% ipython --no-banner

In [1]: import numpy as np

In [2]: import numpy.linalg as la

In [3]: np.set_printoptions(precision=3, suppress=True, linewidth=160)

In [4]: def rnd(a):
   ...:     return np.round(a, 3) + 0
   ...: 

In [5]: J = np.loadtxt("x.csv", delimiter=",")

In [6]: J
Out[6]: 
array([[ 1.,  0.,  0.,  0.],
       [ 0.,  1.,  0.,  0.],
       [ 0.,  0., -1.,  0.],
       [ 0.,  0.,  0., -1.]])

In [7]: # triangular, det is the product of the diagonal

In [8]: J @ J
Out[8]: 
array([[1., 0., 0., 0.],
       [0., 1., 0., 0.],
       [0., 0., 1., 0.],
       [0., 0., 0., 1.]])

In [9]: rnd(la.det(J))
Out[9]: np.float64(1.0)

In [10]: B = J / np.sqrt((J ** 2).mean(axis=1, keepdims=True))

In [11]: print(la.matrix_rank(J - J.mean(axis=1, keepdims=True)))
3

In [12]: np.poly(J)
Out[12]: array([ 1.,  0., -2.,  0.,  1.])

In [13]: rnd(la.det(2 * J)), rnd(la.det(J))
Out[13]: (np.float64(16.0), np.float64(1.0))

In [14]: vec = np.array([3, 2, 3, 2])

In [15]: rhs = J @ vec

In [16]: rhs
Out[16]: array([ 3.,  2., -3., -2.])

In [17]: print(rnd(la.solve(J, J[:, 1])))
[0. 1. 0. 0.]

In [18]: rnd(la.solve(J, 5 * rhs))
Out[18]: array([15., 10., 15., 10.])

In [19]: feats = np.load("case1.npy")

In [20]: rnd(feats)
Out[20]: 
array([[ 0.503,  1.003, -2.782],
       [-1.983,  0.666, -2.15 ],
       [-1.513, -0.923,  2.421],
       [ 2.285,  0.739, -1.798],
       [ 1.469, -0.808,  2.488],
       [-2.902, -0.368,  0.664],
       [-1.49 ,  0.804, -2.477],
       [ 0.072, -0.994,  2.83 ],
       [ 2.787,  0.481, -1.   ],
       [-2.036, -0.815,  2.047],
       [-2.943,  0.068, -0.578],
       [ 2.956, -0.044,  0.512]])

In [21]: # rows and columns are dependent

In [22]: f, r1 = feats[8], feats[10]

In [23]: rnd(f @ r1)
Out[23]: np.float64(-7.593)

In [24]: pr = (f @ r1) / (f @ f) * f

In [25]: la.matrix_rank(np.outer(f, r1))
Out[25]: np.int64(1)

In [26]: rnd(np.outer(f, r1))
Out[26]: 
array([[-8.203,  0.188, -1.611],
       [-1.416,  0.032, -0.278],
       [ 2.942, -0.067,  0.578]])

In [27]: rnd((r1 - pr) @ f)
Out[27]: np.float64(0.0)

In [28]: arr = np.loadtxt("m.csv", delimiter=",")

In [29]: print(arr)
[[3. 4. 5.]
 [6. 7. 8.]]

In [30]: left, sig, Vt = la.svd(arr, full_matrices=False)

In [31]: np.abs(left[:, 0]).round(6).argmax()
Out[31]: np.int64(1)

In [32]: rnd(left.T @ left)
Out[32]: 
array([[1., 0.],
       [0., 1.]])

In [33]: rnd(np.cumsum(sig ** 2) / np.sum(sig ** 2))
Out[33]: array([0.999, 1.   ])

In [34]: (sig > 1e-8).sum()
Out[34]: np.int64(2)

In [35]: rnd(np.sqrt((sig ** 2).sum())), rnd(la.norm(arr))
Out[35]: (np.float64(14.107), np.float64(14.107))

In [36]: print(rnd(Vt @ Vt.T))
[[1. 0.]
 [0. 1.]]
